% ipython --no-banner

In [1]: import numpy as np

In [2]: np.set_printoptions(precision=2, suppress=True, linewidth=120, legacy="1.25")

In [3]: rnd = lambda a: np.round(a, 2) + 0

In [4]: feats = np.array([[0.0, 0.5, -0.4, 2.2, -0.6],
   ...:     [-0.1, 0.5, 0.3, -0.8, 0.2],
   ...:     [-1.7, -0.8, 1.4, -0.6, 0.9],
   ...:     [0.3, -0.9, -0.3, -1.4, 1.3],
   ...:     [-2.3, -2.5, -0.9, -0.2, -1.9],
   ...:     [-0.1, 0.8, -0.9, -0.3, 0.0],
   ...:     [-0.9, -0.2, 1.7, 0.5, -0.1],
   ...:     [-1.0, -0.3, -1.6, 1.3, -0.4],
   ...:     [-0.4, -0.8, 0.0, -0.1, 0.5],
   ...:     [0.0, 0.0, -1.8, 0.7, 0.2],
   ...:     [-0.8, -2.3, 0.4, 0.4, 0.5],
   ...:     [0.7, -1.6, 0.2, -1.2, 0.1],
   ...:     [-0.3, 0.1, -0.2, 0.5, 0.0],
   ...:     [0.5, -0.8, 1.7, -0.3, 1.0],
   ...:     [-0.3, 0.2, -1.4, 0.2, 0.4],
   ...:     [0.3, -1.7, -0.4, 1.1, -1.5],
   ...:     [-0.7, -0.1, -0.2, -1.2, -0.8]])

In [5]: feats[3] *= 20

In [6]: feats
Out[6]: 
array([[  0. ,   0.5,  -0.4,   2.2,  -0.6],
       [ -0.1,   0.5,   0.3,  -0.8,   0.2],
       [ -1.7,  -0.8,   1.4,  -0.6,   0.9],
       [  6. , -18. ,  -6. , -28. ,  26. ],
       [ -2.3,  -2.5,  -0.9,  -0.2,  -1.9],
       [ -0.1,   0.8,  -0.9,  -0.3,   0. ],
       [ -0.9,  -0.2,   1.7,   0.5,  -0.1],
       [ -1. ,  -0.3,  -1.6,   1.3,  -0.4],
       [ -0.4,  -0.8,   0. ,  -0.1,   0.5],
       [  0. ,   0. ,  -1.8,   0.7,   0.2],
       [ -0.8,  -2.3,   0.4,   0.4,   0.5],
       [  0.7,  -1.6,   0.2,  -1.2,   0.1],
       [ -0.3,   0.1,  -0.2,   0.5,   0. ],
       [  0.5,  -0.8,   1.7,  -0.3,   1. ],
       [ -0.3,   0.2,  -1.4,   0.2,   0.4],
       [  0.3,  -1.7,  -0.4,   1.1,  -1.5],
       [ -0.7,  -0.1,  -0.2,  -1.2,  -0.8]])

In [7]: x0 = np.array([3, 3, -3, -6, 6])

In [8]: rhs = feats @ x0

In [9]: rnd(rhs)
Out[9]: 
array([-14.1,   6.3,  -2.7, 306. , -21.9,   6.6, -12. ,  -9.3,   0. ,   2.4,  -9.9,   4.5,  -3. ,   1.8,   5.1, -18.6,
         0.6])

In [10]: rnd(np.linalg.pinv(feats) @ feats)
Out[10]: 
array([[1., 0., 0., 0., 0.],
       [0., 1., 0., 0., 0.],
       [0., 0., 1., 0., 0.],
       [0., 0., 0., 1., 0.],
       [0., 0., 0., 0., 1.]])

In [11]: rng = np.random.default_rng(78)

In [12]: rhs = rhs + 0.3 * rng.normal(size=17)

In [13]: rnd(rhs)
Out[13]: 
array([-14.3 ,   6.42,  -2.81, 305.67, -21.69,   6.5 , -11.99,  -9.08,   0.76,   2.26,  -9.74,   4.77,  -2.92,   2.14,
         5.61, -18.3 ,   0.75])

In [14]: beta, *_ = np.linalg.lstsq(feats, rhs)

In [15]: [round(float(np.linalg.norm(np.linalg.solve(feats.T @ feats + lam * np.eye(5), feats.T @ rhs))), 2) for lam in (0, 1, 10, 100)]
Out[15]: [9.87, 9.66, 8.52, 6.86]

In [16]: rnd(feats.T @ (rhs - feats @ beta))
Out[16]: array([0., 0., 0., 0., 0.])

In [17]: beta.round()
Out[17]: array([ 3.,  3., -3., -6.,  6.])

In [18]: rnd(np.linalg.norm(rhs - feats @ beta))
Out[18]: 1.06

In [19]: rnd(beta)
Out[19]: array([ 2.99,  2.91, -3.  , -5.97,  5.96])

In [20]: labels = feats[:, 2] > np.median(feats[:, 2])

In [21]: r0 = feats[labels].mean(axis=0) - feats[~labels].mean(axis=0)

In [22]: rnd((((feats - feats.mean(axis=0)) @ r0 > 0) == labels).mean())
Out[22]: 0.47

In [23]: rnd(r0)
Out[23]: array([-0.55,  1.24,  2.19,  2.07, -1.7 ])

In [24]: E = np.array([[6, 1, 4, 4], [1, 0, 4, 6], [4, 4, 0, 4], [4, 6, 4, 6]])

In [25]: w, evecs = np.linalg.eig(E)

In [26]: rnd(w)
Out[26]: array([15.23,  3.66, -5.  , -1.89])

In [27]: rnd(np.sort(np.linalg.eigvals(np.linalg.inv(E))))
Out[27]: array([-0.53, -0.2 ,  0.07,  0.27])

In [28]: rnd(E @ evecs[:, 0] - w[0] * evecs[:, 0])
Out[28]: array([0., 0., 0., 0.])

In [29]: r0 = np.array([2, 3, 2, 3])

In [30]: B = E + np.outer(r0, np.eye(4)[2])

In [31]: np.linalg.matrix_rank(np.linalg.inv(B) - np.linalg.inv(E), tol=1e-8)
Out[31]: 1

In [32]: B
Out[32]: 
array([[6., 1., 6., 4.],
       [1., 0., 7., 6.],
       [4., 4., 2., 4.],
       [4., 6., 7., 6.]])

In [33]: arr = np.load("w.npy")

In [34]: arr
Out[34]: 
array([[0, 0, 1, 0, 2, 2, 1, 0, 2, 0],
       [0, 2, 1, 3, 2, 0, 0, 1, 3, 3],
       [0, 0, 0, 1, 3, 2, 3, 2, 3, 3],
       [0, 0, 0, 1, 3, 2, 2, 0, 0, 0],
       [0, 0, 0, 0, 2, 2, 1, 3, 3, 2],
       [0, 0, 0, 0, 0, 3, 3, 2, 2, 1],
       [0, 0, 0, 0, 0, 0, 1, 1, 2, 2],
       [0, 0, 0, 0, 0, 0, 0, 2, 3, 2],
       [0, 0, 0, 0, 0, 0, 0, 0, 3, 2],
       [0, 0, 0, 0, 0, 0, 0, 0, 0, 3]])

In [35]: labels = rng.permutation(10)

In [36]: labels
Out[36]: array([9, 7, 0, 3, 4, 8, 5, 6, 1, 2])

In [37]: B = arr[labels][:, labels]

In [38]: np.diag(B)
Out[38]: array([3, 2, 0, 1, 2, 3, 3, 1, 2, 0])

In [39]: np.trace(B)
Out[39]: 17

In [40]: X = np.diag(np.array([3, -3, 3, 0, 0]))

In [41]: X
Out[41]: 
array([[ 3,  0,  0,  0,  0],
       [ 0, -3,  0,  0,  0],
       [ 0,  0,  3,  0,  0],
       [ 0,  0,  0,  0,  0],
       [ 0,  0,  0,  0,  0]])

In [42]: np.linalg.cond(X) > 100
Out[42]: True

In [43]: B = np.array([[-4, -3, 5], [2, 0, 0], [-1, 4, -5], [1, -1, -4], [3, -5, -4]])

In [44]: X @ B
Out[44]: 
array([[-12,  -9,  15],
       [ -6,   0,   0],
       [ -3,  12, -15],
       [  0,   0,   0],
       [  0,   0,   0]])

In [45]: np.all(np.linalg.eigvalsh(X) > 0)
Out[45]: False

In [46]: rnd(np.linalg.eigvalsh(X).min())
Out[46]: -3.0

In [47]: U, s, VT = np.linalg.svd(X)

In [48]: evecs = VT[:(s > 1e-8).sum()]

In [49]: x0 = X[4] + 4 * X[3] + rng.integers(2) * np.eye(5)[0]

In [50]: x0
Out[50]: array([0., 0., 0., 0., 0.])

In [51]: evecs.T @ evecs
Out[51]: 
array([[1., 0., 0., 0., 0.],
       [0., 1., 0., 0., 0.],
       [0., 0., 1., 0., 0.],
       [0., 0., 0., 0., 0.],
       [0., 0., 0., 0., 0.]])

In [52]: rnd(np.linalg.norm(x0 - evecs.T @ evecs @ x0))
Out[52]: 0.0

In [53]: np.allclose(evecs.T @ evecs @ x0, x0)
Out[53]: True

In [54]: np.diag(evecs.T @ evecs)
Out[54]: array([1., 1., 1., 0., 0.])

In [55]: mat = np.loadtxt("layer9.csv", delimiter=",")

In [56]: mat
Out[56]: 
array([[ 2.,  5.,  0.,  5., -3., -3., -3., -3., -3.],
       [ 2., -3., -1., -4.,  0., -3.,  4., -3., -3.],
       [-5.,  4., -1., -2., -4., -3.,  5.,  4., -1.],
       [-3.,  2.,  0., -3.,  2.,  1., -3., -5., -1.],
       [-2.,  3.,  1.,  4., -2.,  2.,  1.,  4.,  5.],
       [ 5., -1., -4., -1.,  0., -4., -5.,  1., -5.],
       [ 2.,  2.,  4., -3.,  4.,  4., -5.,  0., -2.],
       [ 1.,  5.,  1.,  3.,  5., -4.,  1., -1., -4.],
       [-5.,  4., -2., -2.,  2., -5.,  3.,  5.,  1.],
       [-4.,  4., -2.,  1.,  5.,  1.,  4.,  3.,  3.]])

In [57]: r0 = np.array([3, 5, -3])

In [58]: np.array([np.convolve(row, r0, "same") for row in mat])
Out[58]: 
array([[ 25.,  19.,   0.,  16., -39., -15., -15., -15.,  -6.],
       [  1., -24.,  -8., -17.,   3.,  -3.,  20., -36.,  -6.],
       [-13.,  32., -23., -19., -23.,  12.,  46.,   2., -17.],
       [ -9.,  19., -15.,  -9.,  22., -10., -33., -19.,  10.],
       [ -1.,  24.,   8.,  11., -16.,  19.,  11.,  32.,  13.],
       [ 22., -32., -20.,   7.,  -9., -35., -10.,   5., -28.],
       [ 16.,  16.,   5., -15.,  41.,  -7., -37.,   9., -10.],
       [ 20.,  25.,  -1.,  27.,   4., -32.,  14., -20., -17.],
       [-13.,  29., -28.,   2.,   1., -22.,  45.,  19., -10.],
       [ -8.,  26., -19.,  26.,  25.,   2.,  26.,  12.,   6.]])

In [59]: np.polyval(r0, mat[6])
Out[59]: array([19., 19., 65.,  9., 65., 65., 47., -3., -1.])
